$ ipython --no-banner

In [1]: import numpy as np

In [2]: np.set_printoptions(precision=2, suppress=True, linewidth=140, floatmode="fixed")

In [3]: def rnd(a):
   ...:     return np.round(a, 2) + 0
   ...: 

In [4]: E = np.load("x.npy")

In [5]: E
Out[5]: 
array([[ 1, -2,  1, -2],
       [ 2,  0,  2,  0],
       [ 1, -2,  1, -2],
       [ 2,  0,  2,  0]])

In [6]: np.kron(np.eye(2, dtype=int), E)
Out[6]: 
array([[ 1, -2,  1, -2,  0,  0,  0,  0],
       [ 2,  0,  2,  0,  0,  0,  0,  0],
       [ 1, -2,  1, -2,  0,  0,  0,  0],
       [ 2,  0,  2,  0,  0,  0,  0,  0],
       [ 0,  0,  0,  0,  1, -2,  1, -2],
       [ 0,  0,  0,  0,  2,  0,  2,  0],
       [ 0,  0,  0,  0,  1, -2,  1, -2],
       [ 0,  0,  0,  0,  2,  0,  2,  0]])

In [7]: rnd(np.linalg.det(E.T))
Out[7]: np.float64(0.0)

In [8]: np.einsum("ij,ji->", E, E)
Out[8]: np.int64(-28)

In [9]: rnd(np.linalg.det(E[::-1]))
Out[9]: np.float64(0.0)

In [10]: def softmax(z):
    ...:     e = np.exp(z - z.max(axis=-1, keepdims=True))
    ...:     return e / e.sum(axis=-1, keepdims=True)
    ...: 

In [11]: rnd(softmax(E[3]))
Out[11]: array([0.44, 0.06, 0.44, 0.06])

In [12]: rnd(softmax(E[3] + -2))
Out[12]: array([0.44, 0.06, 0.44, 0.06])

In [13]: scores = E @ E.T / np.sqrt(4)

In [14]: rnd(softmax(scores)[3] @ E)
Out[14]: array([ 1.88, -0.24,  1.88, -0.24])

In [15]: proj = np.triu(np.array([[5, 4, 2, 4], [4, 0, 2, 2], [3, 0, 2, 2], [0, 1, 4, 1]]), 1) + np.eye(4)

In [16]: out = proj @ E @ np.linalg.inv(proj)

In [17]: out
Out[17]: 
array([[  19.00,  -82.00,  145.00, -208.00],
       [   8.00,  -36.00,   64.00,  -92.00],
       [   5.00,  -22.00,   39.00,  -56.00],
       [   2.00,   -8.00,   14.00,  -20.00]])

In [18]: np.linalg.matrix_rank(out)
Out[18]: np.int64(2)

In [19]: np.argsort(-np.linalg.norm(E, axis=0).round(6), kind="stable")[:3]
Out[19]: array([0, 2, 1])

In [20]: rnd(np.linalg.norm(E, 2) / np.linalg.norm(E))
Out[20]: np.float64(0.85)

In [21]: [round(float(x), 2) for x in np.linalg.svd(E, compute_uv=False)[:3]]
Out[21]: [5.12, 3.12, 0.0]

In [22]: Uu, s, VT = np.linalg.svd(E, full_matrices=False)

In [23]: np.allclose(Uu * s @ VT, E)
Out[23]: True

In [24]: rnd(VT @ VT.T)
Out[24]: 
array([[1.00, 0.00, 0.00, 0.00],
       [0.00, 1.00, 0.00, 0.00],
       [0.00, 0.00, 1.00, 0.00],
       [0.00, 0.00, 0.00, 1.00]])

In [25]: rnd(np.sqrt((s ** 2).sum())), rnd(np.linalg.norm(E))
Out[25]: (np.float64(6.0), np.float64(6.0))

In [26]: rnd(Uu.T @ E @ VT.T)
Out[26]: 
array([[5.12, 0.00, 0.00, 0.00],
       [0.00, 3.12, 0.00, 0.00],
       [0.00, 0.00, 0.00, 0.00],
       [0.00, 0.00, 0.00, 0.00]])

In [27]: rnd(Uu.T @ Uu)
Out[27]: 
array([[1.00, 0.00, 0.00, 0.00],
       [0.00, 1.00, 0.00, 0.00],
       [0.00, 0.00, 1.00, 0.00],
       [0.00, 0.00, 0.00, 1.00]])

In [28]: rnd(s / s[0])
Out[28]: array([1.00, 0.61, 0.00, 0.00])

In [29]: arr = np.loadtxt("out15.csv", delimiter=",")

In [30]: arr
Out[30]: 
array([[ 5.00, 17.00,  8.00, 16.00, 10.00],
       [ 7.00,  1.00,  0.00,  0.00,  8.00],
       [ 4.00,  8.00,  8.00,  9.00, 10.00],
       [ 0.00,  0.00,  0.00,  0.00,  0.00],
       [ 3.00,  8.00,  1.00,  8.00,  8.00],
       [ 8.00,  4.00, 16.00,  9.00,  2.00],
       [ 0.00,  0.00,  0.00,  0.00,  0.00],
       [ 0.00,  0.00,  0.00,  0.00,  0.00],
       [ 0.00,  0.00,  0.00,  0.00,  0.00],
       [ 0.00,  0.00,  0.00,  0.00,  0.00],
       [ 0.00,  0.00,  0.00,  0.00,  0.00],
       [ 9.00, 10.00,  7.00,  8.00, 10.00],
       [ 4.00, 17.00,  1.00, 15.00,  8.00],
       [ 1.00,  9.00,  0.00,  7.00,  0.00],
       [ 3.00,  8.00,  1.00,  8.00,  8.00],
       [ 0.00,  0.00,  0.00,  0.00,  0.00],
       [10.00,  9.00,  1.00,  8.00, 16.00],
       [ 9.00, 10.00,  7.00,  8.00, 10.00],
       [14.00,  5.00,  9.00,  8.00,  8.00],
       [14.00,  5.00,  9.00,  8.00,  8.00],
       [14.00,  5.00,  9.00,  8.00,  8.00],
       [ 0.00,  0.00,  0.00,  0.00,  0.00]])

In [31]: z = arr[:, 2] > np.median(arr[:, 2])

In [32]: r0 = arr[z].mean(axis=0) - arr[~z].mean(axis=0)

In [33]: rnd((((arr - arr.mean(axis=0)) @ r0 > 0) == z).mean())
Out[33]: np.float64(0.82)

In [34]: np.argsort(-np.abs(r0).round(6), kind="stable")
Out[34]: array([2, 0, 3, 4, 1])

In [35]: r0 = np.array([3, -1, -2])

In [36]: np.cross(arr[4, :3], arr[11, :3])
Out[36]: array([ 46.00, -12.00, -42.00])

In [37]: np.array([np.convolve(row, r0, "same") for row in arr])
Out[37]: 
array([[ 46.00,  -3.00,   6.00,  -2.00, -42.00],
       [ -4.00, -15.00,  -2.00,  24.00,  -8.00],
       [ 20.00,   8.00,   3.00,   5.00, -28.00],
       [  0.00,   0.00,   0.00,   0.00,   0.00],
       [ 21.00, -11.00,   7.00,  14.00, -24.00],
       [  4.00,  28.00,   3.00, -35.00, -20.00],
       [  0.00,   0.00,   0.00,   0.00,   0.00],
       [  0.00,   0.00,   0.00,   0.00,   0.00],
       [  0.00,   0.00,   0.00,   0.00,   0.00],
       [  0.00,   0.00,   0.00,   0.00,   0.00],
       [  0.00,   0.00,   0.00,   0.00,   0.00],
       [ 21.00,  -7.00,  -3.00,   8.00, -26.00],
       [ 47.00, -22.00,  10.00,   7.00, -38.00],
       [ 26.00, -11.00,   3.00,  -7.00, -14.00],
       [ 21.00, -11.00,   7.00,  14.00, -24.00],
       [  0.00,   0.00,   0.00,   0.00,   0.00],
       [ 17.00, -26.00,   5.00,  38.00, -32.00],
       [ 21.00,  -7.00,  -3.00,   8.00, -26.00],
       [  1.00,  -6.00,   5.00,  -2.00, -24.00],
       [  1.00,  -6.00,   5.00,  -2.00, -24.00],
       [  1.00,  -6.00,   5.00,  -2.00, -24.00],
       [  0.00,   0.00,   0.00,   0.00,   0.00]])

In [38]: F = np.array([[-0.1, 0.9, -0.4, -1.5, 1.0],
    ...:     [0.3, -1.7, 0.1, 0.6, -1.4],
    ...:     [-2.2, 0.5, -0.5, 0.6, -1.0],
    ...:     [0.8, -0.4, -0.1, 0.5, 0.0]])

In [39]: rng = np.random.default_rng(3740)

In [40]: F[0] = F[2] + 0.1 * rng.normal(size=5)

In [41]: rnd(F)
Out[41]: 
array([[-2.10,  0.46, -0.61,  0.52, -1.09],
       [ 0.30, -1.70,  0.10,  0.60, -1.40],
       [-2.20,  0.50, -0.50,  0.60, -1.00],
       [ 0.80, -0.40, -0.10,  0.50,  0.00]])

In [42]: W = np.array([[-3, 9, 9], [9, 1, 9], [-6, 0, -1], [6, 0, 2], [-4, 4, 2]])

In [43]: beta = np.array([-3, 2, -9])

In [44]: act = np.maximum(F @ W + beta, 0)

In [45]: (act > 0).mean(axis=0)
Out[45]: array([0.50, 0.25, 0.00])

In [46]: W2 = np.array([[2, 4, 4], [5, 1, 3], [1, 1, 4]])

In [47]: W @ W2
Out[47]: 
array([[ 48,   6,  51],
       [ 32,  46,  75],
       [-13, -25, -28],
       [ 14,  26,  32],
       [ 14, -10,   4]])

In [48]: rnd(np.linalg.norm(F))
Out[48]: np.float64(4.42)

In [49]: np.linalg.matrix_rank(F)
Out[49]: np.int64(4)

In [50]: np.count_nonzero(F)
Out[50]: np.int64(19)

In [51]: np.unravel_index(np.abs(F).argmax(), F.shape)
Out[51]: (np.int64(2), np.int64(0))

In [52]: rnd(np.linalg.svd(F, compute_uv=False))
Out[52]: array([3.68, 2.37, 0.58, 0.12])

In [53]: mat = np.load("a.npy")

In [54]: rnd(mat)
Out[54]: 
array([[ 39.33, -15.62, -17.72, -11.86, -25.64,  17.61],
       [ 28.10,  -9.61, -12.95,  -9.47, -19.42,  11.34],
       [ 17.79,  -4.69,  -8.45,  -6.96, -13.36,   6.12],
       [ 16.30,  -4.05,  -7.79,  -6.55, -12.45,   5.43],
       [  9.75,  -1.55,  -4.82,  -4.60,  -8.21,   2.65],
       [  3.30,   0.03,  -1.72,  -2.10,  -3.42,   0.61],
       [  3.08,   0.06,  -1.61,  -1.99,  -3.23,   0.56],
       [  1.58,   0.13,  -0.84,  -1.19,  -1.86,   0.29],
       [  1.19,   0.12,  -0.64,  -0.94,  -1.46,   0.23],
       [  0.95,   0.10,  -0.51,  -0.78,  -1.20,   0.20],
       [  0.81,   0.09,  -0.43,  -0.68,  -1.04,   0.18],
       [ -0.15,   0.02,   0.07,   0.16,   0.24,  -0.11],
       [ -0.26,   0.06,   0.11,   0.27,   0.41,  -0.23],
       [ -0.26,   0.07,   0.12,   0.28,   0.42,  -0.24],
       [ -0.47,   0.39,   0.15,   0.46,   0.73,  -0.75],
       [ -1.01,   2.17,   0.06,   0.40,   0.98,  -2.89],
       [ -1.49,   3.62,   0.01,   0.21,   1.00,  -4.50],
       [ -1.62,   3.98,   0.01,   0.15,   1.00,  -4.90],
       [ -2.25,   5.63,   0.00,  -0.10,   1.00,  -6.68],
       [-13.54,  27.78,   1.54,  -3.42,   1.73, -29.68]])

In [55]: d = np.linalg.norm(mat[:, None] - mat[None], axis=-1)

In [56]: d[6].round(6).argsort(kind="stable")[:4]
Out[56]: array([6, 5, 7, 8])

In [57]: np.unravel_index(d.round(6).argmax(), d.shape)
Out[57]: (np.int64(0), np.int64(19))

In [58]: rnd(d[:5, :5])
Out[58]: 
array([[ 0.00, 16.39, 31.24, 33.36, 42.65],
       [16.39,  0.00, 14.87, 16.99, 26.32],
       [31.24, 14.87,  0.00,  2.13, 11.48],
       [33.36, 16.99,  2.13,  0.00,  9.35],
       [42.65, 26.32, 11.48,  9.35,  0.00]])

In [59]: np.linalg.matrix_rank(d ** 2)
Out[59]: np.int64(5)

In [60]: np.unique(mat.round(6), axis=0).shape
Out[60]: (20, 6)

In [61]: rnd(mat @ np.linalg.pinv(mat) @ mat)
Out[61]: 
array([[ 39.33, -15.62, -17.72, -11.86, -25.64,  17.61],
       [ 28.10,  -9.61, -12.95,  -9.47, -19.42,  11.34],
       [ 17.79,  -4.69,  -8.45,  -6.96, -13.36,   6.12],
       [ 16.30,  -4.05,  -7.79,  -6.55, -12.45,   5.43],
       [  9.75,  -1.55,  -4.82,  -4.60,  -8.21,   2.65],
       [  3.30,   0.03,  -1.72,  -2.10,  -3.42,   0.61],
       [  3.08,   0.06,  -1.61,  -1.99,  -3.23,   0.56],
       [  1.58,   0.13,  -0.84,  -1.19,  -1.86,   0.29],
       [  1.19,   0.12,  -0.64,  -0.94,  -1.46,   0.23],
       [  0.95,   0.10,  -0.51,  -0.78,  -1.20,   0.20],
       [  0.81,   0.09,  -0.43,  -0.68,  -1.04,   0.18],
       [ -0.15,   0.02,   0.07,   0.16,   0.24,  -0.11],
       [ -0.26,   0.06,   0.11,   0.27,   0.41,  -0.23],
       [ -0.26,   0.07,   0.12,   0.28,   0.42,  -0.24],
       [ -0.47,   0.39,   0.15,   0.46,   0.73,  -0.75],
       [ -1.01,   2.17,   0.06,   0.40,   0.98,  -2.89],
       [ -1.49,   3.62,   0.01,   0.21,   1.00,  -4.50],
       [ -1.62,   3.98,   0.01,   0.15,   1.00,  -4.90],
       [ -2.25,   5.63,   0.00,  -0.10,   1.00,  -6.68],
       [-13.54,  27.78,   1.54,  -3.42,   1.73, -29.68]])

In [62]: np.linalg.lstsq(mat[:-1].T, mat[-1])[2]
Out[62]: np.int32(3)

In [63]: rnd(np.trace(np.linalg.pinv(mat) @ mat))
Out[63]: np.float64(3.0)

In [64]: cen = mat - mat.mean(axis=0)

In [65]: Uu, s, VT = np.linalg.svd(cen, full_matrices=False)

In [66]: rnd((s ** 2).sum() ** 2 / (s ** 4).sum())
Out[66]: np.float64(1.24)

In [67]: np.searchsorted(np.cumsum(s ** 2) / (s ** 2).sum(), 0.9) + 1
Out[67]: np.int64(2)

In [68]: rnd(s ** 2 / (s ** 2).sum())
Out[68]: array([0.89, 0.11, 0.00, 0.00, 0.00, 0.00])

In [69]: z = mat[:, 5] > np.median(mat[:, 5])

In [70]: r0 = mat[z].mean(axis=0) - mat[~z].mean(axis=0)

In [71]: (((mat - mat.mean(axis=0)) @ r0 > 0) == z).mean()
Out[71]: np.float64(0.75)

In [72]: np.argsort(-np.abs(r0).round(6), kind="stable")
Out[72]: array([0, 4, 5, 1, 2, 3])

In [73]: rnd(r0)
Out[73]: array([14.16, -7.89, -5.87, -4.42, -9.67,  9.48])

In [74]: ((mat - mat.mean(axis=0)) @ r0 > 0).astype(int)
Out[74]: array([1, 1, 1, 1, 1, 0, 0, 0, 0, 0, 0, 0, 0, 0, 0, 0, 0, 0, 0, 0])

In [75]: A = np.array([[2, -3, -2, 2], [2, 2, -3, -2], [-2, 2, 2, -3], [-3, -2, 2, 2]])

In [76]: rnd(np.poly(A))
Out[76]: array([  1.00,  -8.00,  40.00,   8.00, -41.00])

In [77]: np.einsum("ii->", A)
Out[77]: np.int64(8)

In [78]: np.einsum("ij,ji->", A, A)
Out[78]: np.int64(-16)

In [79]: rnd(np.linalg.eigvals(A))
Out[79]: array([ 4.00+5.00j,  4.00-5.00j, -1.00+0.00j,  1.00+0.00j])

In [80]: rnd(np.linalg.det(A[::-1]))
Out[80]: np.float64(-41.0)

In [81]: rnd(np.linalg.det(2 * A)), rnd(np.linalg.det(A))
Out[81]: (np.float64(-656.0), np.float64(-41.0))

In [82]: q, Rm = np.linalg.qr(A)

In [83]: q.shape, Rm.shape
Out[83]: ((4, 4), (4, 4))

In [84]: rnd(q)
Out[84]: 
array([[-0.44,  0.65,  0.07,  0.61],
       [-0.44, -0.44,  0.78,  0.07],
       [ 0.44, -0.44, -0.07,  0.78],
       [ 0.65,  0.44,  0.61, -0.07]])

In [85]: out = np.array([[2, -2, 2], [-1, -1, 2]])

In [86]: W2 = np.kron(out, q)

In [87]: W2.shape
Out[87]: (8, 12)

In [88]: out = A + rng.integers(-2, 3, (4, 2)) @ rng.integers(-2, 3, (2, 4))

In [89]: out
Out[89]: 
array([[ 1, -5, -5,  1],
       [ 7,  0,  0, -6],
       [-1,  4,  5, -2],
       [ 0, -4,  3, -1]])

In [90]: rnd(np.linalg.svd(out - A, compute_uv=False))
Out[90]: array([8.76, 5.50, 0.00, 0.00])

In [91]: np.linalg.matrix_rank(out - A, tol=1e-8)
Out[91]: np.int64(2)

In [92]: out - A
Out[92]: 
array([[-1, -2, -3, -1],
       [ 5, -2,  3, -4],
       [ 1,  2,  3,  1],
       [ 3, -2,  1, -3]])

In [93]: K = np.array([[-2, 1, 0, 0, -1, -5, 4],
    ...:     [-2, 0, 3, 5, -2, 2, 4],
    ...:     [3, -1, -4, -3, 5, -3, -1],
    ...:     [-1, -1, 1, 5, 3, 3, 3],
    ...:     [-3, 1, 5, 2, -3, 5, -3],
    ...:     [0, -1, 4, -4, -1, 1, 5],
    ...:     [5, 4, 2, -5, 1, 0, 0]]) * (rng.random((7, 7)) < 0.3)

In [94]: K
Out[94]: 
array([[ 0,  0,  0,  0,  0, -5,  0],
       [ 0,  0,  3,  0, -2,  2,  4],
       [ 0,  0, -4, -3,  0, -3,  0],
       [ 0,  0,  0,  0,  3,  0,  3],
       [-3,  0,  5,  0,  0,  0,  0],
       [ 0,  0,  0,  0,  0,  1,  0],
       [ 0,  0,  0,  0,  0,  0,  0]])

In [95]: out = np.array([[3, 3], [3, 0], [3, 1], [-3, 0], [-2, -2], [-2, 3], [1, -3]])

In [96]: np.einsum("ij->j", K)
Out[96]: array([-3,  0,  4, -3,  1, -5,  7])

In [97]: np.einsum("ij,ij->i", K, K)
Out[97]: array([25, 33, 34, 18, 34,  1,  0])

In [98]: np.linalg.matrix_rank(np.vstack([K, out.T]))
Out[98]: np.int64(7)

In [99]: np.einsum("ik,kj->ij", K, out)
Out[99]: 
array([[ 10, -15],
       [ 13,   1],
       [  3, -13],
       [ -3, -15],
       [  6,  -4],
       [ -2,   3],
       [  0,   0]])

In [100]: np.vstack([K, out.T]).shape
Out[100]: (9, 7)

In [101]: np.linalg.matrix_rank(K @ out)
Out[101]: np.int64(2)
